>>> import numpy as np
>>> np.set_printoptions(precision=4, suppress=True, linewidth=100, floatmode="fixed")
>>> rd = lambda a: np.round(a, 4) + 0
>>> K = np.array([[-9, -18, 9, 0], [1, 2, -1, 0], [8, 16, -8, 0]])
>>> K
array([[ -9, -18,   9,   0],
       [  1,   2,  -1,   0],
       [  8,  16,  -8,   0]])
>>> # rank 1
>>> np.linalg.matrix_rank(K, rtol=0.1)
np.int64(1)
>>> np.argsort(-np.linalg.norm(K, axis=0).round(6), kind="stable")[:3]
array([1, 0, 2])
>>> np.linalg.cond(K) > 100
np.True_
>>> [round(float(x), 4) for x in np.linalg.svd(K, compute_uv=False)[:3]]
[29.5973, 0.0, 0.0]
>>> np.unique(K.round(6), axis=0).shape
(3, 4)
>>> np.linalg.lstsq(K[:-1].T, K[-1])[2]
np.int32(1)
>>> rk = np.linalg.matrix_rank(K)
>>> rk
np.int64(1)
>>> ns = np.linalg.svd(K)[2][rk:].T
>>> rd(ns @ ns.T)
array([[ 0.8333, -0.3333,  0.1667,  0.0000],
       [-0.3333,  0.3333,  0.3333,  0.0000],
       [ 0.1667,  0.3333,  0.8333,  0.0000],
       [ 0.0000,  0.0000,  0.0000,  1.0000]])
>>> [int(np.linalg.matrix_rank(K[:i])) for i in range(1, len(K) + 1)]
[1, 1, 1]
>>> np.linalg.matrix_rank(K.T @ K), np.linalg.matrix_rank(K @ K.T)
(np.int64(1), np.int64(1))
>>> np.allclose(K @ ns, 0)
True
>>> r0 = np.array([-3, -2, 2])
>>> np.convolve(K[2], r0)
array([-24, -64,   8,  48, -16,   0])
>>> np.array([np.convolve(row, r0, "same") for row in K])
array([[ 72,  -9, -54,  18],
       [ -8,   1,   6,  -2],
       [-64,   8,  48, -16]])
>>> other = np.array([[-0.2, 1.5], [0.7, -0.9], [0.1, -0.3], [0.5, -1.0], [0.8, -0.4]])
>>> basis = np.array([[-1.5, -0.5, 0.6, -0.3, -0.6], [-0.1, -1.5, -0.5, -0.7, -1.4]])
>>> E = other @ basis
>>> rd(E)
array([[ 0.1500, -2.1500, -0.8700, -0.9900, -1.9800],
       [-0.9600,  1.0000,  0.8700,  0.4200,  0.8400],
       [-0.1200,  0.4000,  0.2100,  0.1800,  0.3600],
       [-0.6500,  1.2500,  0.8000,  0.5500,  1.1000],
       [-1.1600,  0.2000,  0.6800,  0.0400,  0.0800]])
>>> # rows and columns are dependent
>>> np.argsort(-np.linalg.norm(E, axis=0).round(6), kind="stable")[:3]
array([1, 4, 0])
>>> m1 = np.array([[4, 5, 5], [5, 8, 3], [5, 3, 8]])
>>> m1.inv()
Traceback (most recent call last):
  File "<python-input-29>", line 1, in <module>
    m1.inv()
    ^^^^^^
AttributeError: 'numpy.ndarray' object has no attribute 'inv'
>>> (m1 - m1.T) / 2
array([[0.0000, 0.0000, 0.0000],
       [0.0000, 0.0000, 0.0000],
       [0.0000, 0.0000, 0.0000]])
>>> np.linalg.matrix_power(m1, 2)
array([[66, 75, 75],
       [75, 98, 73],
       [75, 73, 98]])
>>> np.allclose(m1 @ m1.T, m1.T @ m1)
True
>>> (m1 + m1.T) / 2
array([[4.0000, 5.0000, 5.0000],
       [5.0000, 8.0000, 3.0000],
       [5.0000, 3.0000, 8.0000]])
>>> np.allclose(m1, m1.T)
True
>>> x0 = np.array([3, 0, 0])
>>> y = m1 @ x0
>>> y
array([12, 15, 15])
>>> rd(np.linalg.solve(m1, y + m1[:, 1]))
array([3.0000, 1.0000, 0.0000])
>>> rd(np.linalg.solve(m1.T, m1[0]))
array([1.0000, 0.0000, 0.0000])
>>> rd(np.linalg.solve(m1, m1[:, 0]))
array([1.0000, 0.0000, 0.0000])
>>> rng = np.random.default_rng(3613)
>>> lab = rng.permutation(3)
>>> other = m1[:, lab] * rng.choice([-1, 1], 3)
>>> other
array([[-5,  4, -5],
       [-8,  5, -3],
       [-3,  5, -8]])
>>> U, _, vt = np.linalg.svd(m1.T @ other)
>>> lab
array([1, 0, 2])
>>> rd(np.linalg.lstsq(m1, other)[0])
array([[ 0.0000,  1.0000,  0.0000],
       [-1.0000,  0.0000,  0.0000],
       [ 0.0000,  0.0000, -1.0000]])
>>> w, vecs = np.linalg.eig(m1)
>>> rd(np.sort(np.linalg.eigvals(np.linalg.inv(m1))))
array([-2.5650,  0.0650,  0.2000])
>>> rd(m1 @ vecs[:, 0] - w[0] * vecs[:, 0])
array([0.0000, 0.0000, 0.0000])
>>> rd(w)
array([-0.3899, 15.3899,  5.0000])
>>> rd(np.sort(np.linalg.eigvals(m1.T)))
array([-0.3899,  5.0000, 15.3899])
>>> w, vecs = np.linalg.eigh(m1)
>>> rd(np.linalg.svd(m1, compute_uv=False))
array([15.3899,  5.0000,  0.3899])
>>> rd(np.abs(vecs[:, -1]))
array([0.5274, 0.6008, 0.6008])
>>> np.abs(vecs[:, -1]).round(6).argmax()
np.int64(1)
>>> A = np.load("out7.npy")
>>> A
array([[ 0, -4, -4],
       [ 0,  2,  2],
       [ 0,  2,  2],
       [ 0, -6, -6],
       [ 0,  0,  0]])
>>> T = np.stack([A, -3 * A, A[::-1]])
>>> T.shape
(3, 5, 3)
>>> np.linalg.matrix_rank(T)
array([1, 1, 1])
>>> M = np.array([[0, 0, 17],
...     [0, 0, 22],
...     [0, 0, 0],
...     [0, 13, 14],
...     [0, 0, 5],
...     [0, 13, 14],
...     [0, 0, 0],
...     [0, 0, 5],
...     [0, 0, 5],
...     [20, 1, 0],
...     [16, 0, 0]])
>>> # row 5 repeats row 3
>>> lab = M[:, 2] > np.median(M[:, 2])
>>> r0 = M[lab].mean(axis=0) - M[~lab].mean(axis=0)
>>> rd(r0)
array([-5.1429,  6.3571, 14.6071])
>>> (((M - M.mean(axis=0)) @ r0 > 0) == lab).mean()
np.float64(1.0)
>>> np.argsort(-np.abs(r0).round(6), kind="stable")
array([2, 1, 0])
>>> cen = M - M.mean(axis=0)
>>> U, sigma, vt = np.linalg.svd(cen, full_matrices=False)
>>> rd(sigma)
array([30.0181, 18.3081, 14.2606])
>>> rd(sigma ** 2 / (sigma ** 2).sum())
array([0.6259, 0.2328, 0.1413])
>>> (np.sign(U[:, 0]) == np.sign(U[0, 0])).astype(int)
array([1, 1, 0, 1, 0, 1, 0, 0, 0, 0, 0])
>>> np.linalg.matrix_rank(cen)
np.int64(3)
>>> np.searchsorted(np.cumsum(sigma ** 2) / (sigma ** 2).sum(), 0.9) + 1
np.int64(3)
>>> rd(np.abs(vt[-1]))
array([0.1813, 0.8749, 0.4491])
>>> rd(vt[0] * np.sign(vt[0, np.abs(vt[0]).argmax()]))
array([-0.6053,  0.2606,  0.7521])
>>> data = np.array([[3, 0, 0], [0, 0, 1], [0, 0, 3], [3, 0, 0]])
>>> data
array([[3, 0, 0],
       [0, 0, 1],
       [0, 0, 3],
       [3, 0, 0]])
>>> rk = np.linalg.matrix_rank(data)
>>> rk
np.int64(2)
>>> ns = np.linalg.svd(data)[2][rk:].T
>>> [int(np.linalg.matrix_rank(data[:, :j + 1])) for j in range(3)]
[1, 1, 2]
>>> [int(np.linalg.matrix_rank(np.delete(data, i, axis=0))) for i in range(4)]
[2, 2, 2, 2]
>>> [int(np.linalg.matrix_rank(data[:i])) for i in range(1, len(data) + 1)]
[1, 2, 2, 2]
>>> rd(ns @ ns.T)
array([[0.0000, 0.0000, 0.0000],
       [0.0000, 1.0000, 0.0000],
       [0.0000, 0.0000, 0.0000]])
>>> U, sigma, vt = np.linalg.svd(data)
>>> vecs = vt[:(sigma > 1e-8).sum()]
>>> x0 = data[0] + 3 * data[3] + rng.integers(2) * np.eye(3)[2]
>>> x0
array([12.0000,  0.0000,  1.0000])
>>> rd(vecs.T @ vecs)
array([[1.0000, 0.0000, 0.0000],
       [0.0000, 0.0000, 0.0000],
       [0.0000, 0.0000, 1.0000]])
>>> np.allclose(vecs.T @ vecs @ x0, x0)
True
>>> rd(np.linalg.norm(x0 - vecs.T @ vecs @ x0))
np.float64(0.0)
>>> U, sigma, vt = np.linalg.svd(data)
>>> np.argmax(sigma[:-1] / (sigma[1:] + 1e-6)) + 1
np.int64(2)
>>> other = U[:, :2] @ np.diag(sigma[:2]) @ vt[:2]
>>> np.linalg.matrix_rank(data, rtol=0.05)
np.int64(2)
>>> rd(np.linalg.norm(data - other, 2)), sigma[2]
(np.float64(0.0), np.float64(0.0))
>>> np.linalg.matrix_rank(other)
np.int64(2)
>>> J = np.load("dump.npy")
>>> J
array([[-40.9729, -34.8970, -11.0829, -16.1187],
       [-41.0789, -17.0273,  -8.9696,  -5.9588],
       [ -5.9344,  -2.9587,  -0.1393,   0.0032],
       [-24.9345, -13.0441,  -7.7815,  -6.9994],
       [-50.1306, -25.9114,  -3.0194,  -3.1073]])
>>> x0 = np.array([2, 3, 4, 1])
>>> y = J @ x0
>>> rd(np.linalg.lstsq(J, y)[0])
array([2.0000, 3.0000, 4.0000, 1.0000])
>>> rd(y)
array([-247.0871, -175.0769,  -21.2989, -127.1267, -193.1803])
>>> y = y + 0.02 * rng.normal(size=5)
>>> rd(y)
array([-247.1072, -175.0542,  -21.3065, -127.1322, -193.1714])
>>> c, *_ = np.linalg.lstsq(J, y)
>>> rd(J.T @ (y - J @ c))
array([0.0000, 0.0000, 0.0000, 0.0000])
>>> [round(float(np.linalg.norm(np.linalg.solve(J.T @ J + lam * np.eye(4), J.T @ y))), 2) for lam in (0, 1, 10, 100)]
[5.47, 4.93, 4.81, 4.31]
>>> rd(c)
array([2.0012, 2.9971, 3.9910, 1.0107])
>>> U, sigma, vt = np.linalg.svd(J)
>>> np.argmax(sigma[:-1] / (sigma[1:] + 1e-6)) + 1
np.int64(3)
>>> other = U[:, :3] @ np.diag(sigma[:3]) @ vt[:3]
>>> np.linalg.matrix_rank(other)
np.int64(3)
>>> np.linalg.matrix_rank(J, rtol=0.05)
np.int64(3)
>>> th = np.radians(72)
>>> Rm = np.eye(4)
>>> Rm[0, 0] = Rm[3, 3] = np.cos(th)
>>> Rm[0, 3], Rm[3, 0] = -np.sin(th), np.sin(th)
>>> rd(Rm)
array([[ 0.3090,  0.0000,  0.0000, -0.9511],
       [ 0.0000,  1.0000,  0.0000,  0.0000],
       [ 0.0000,  0.0000,  1.0000,  0.0000],
       [ 0.9511,  0.0000,  0.0000,  0.3090]])
>>> other = J @ Rm.T
>>> rd(np.abs(other - J).max(axis=0))
array([43.6414,  0.0000,  0.0000, 45.5299])
>>> feats = np.load("sample16.npy")
>>> feats
array([[-48,  48,  40, -40],
       [  6,  54,  -5, -45],
       [-24,  24, -32,  32],
       [  3,  27,   4,  36]])
>>> rd(np.linalg.eigvals(feats).sum().real)
np.float64(10.0)
>>> rd(np.linalg.eigvals(feats))
array([-42.2912+31.6478j, -42.2912-31.6478j,  47.2912+35.3895j,  47.2912-35.3895j])
>>> feats.ravel(order="F")
array([-48,   6, -24,   3,  48,  54,  24,  27,  40,  -5, -32,   4, -40, -45,  32,  36])
>>> T = feats.reshape(4, 2, -1)
>>> np.einsum("ihd,ihd->ih", T, T)
array([[4608, 3200],
       [2952, 2050],
       [1152, 2048],
       [ 738, 1312]])
>>> T.sum(axis=1)
array([[ -8,   8],
       [  1,   9],
       [-56,  56],
       [  7,  63]])
>>> T.shape
(4, 2, 2)
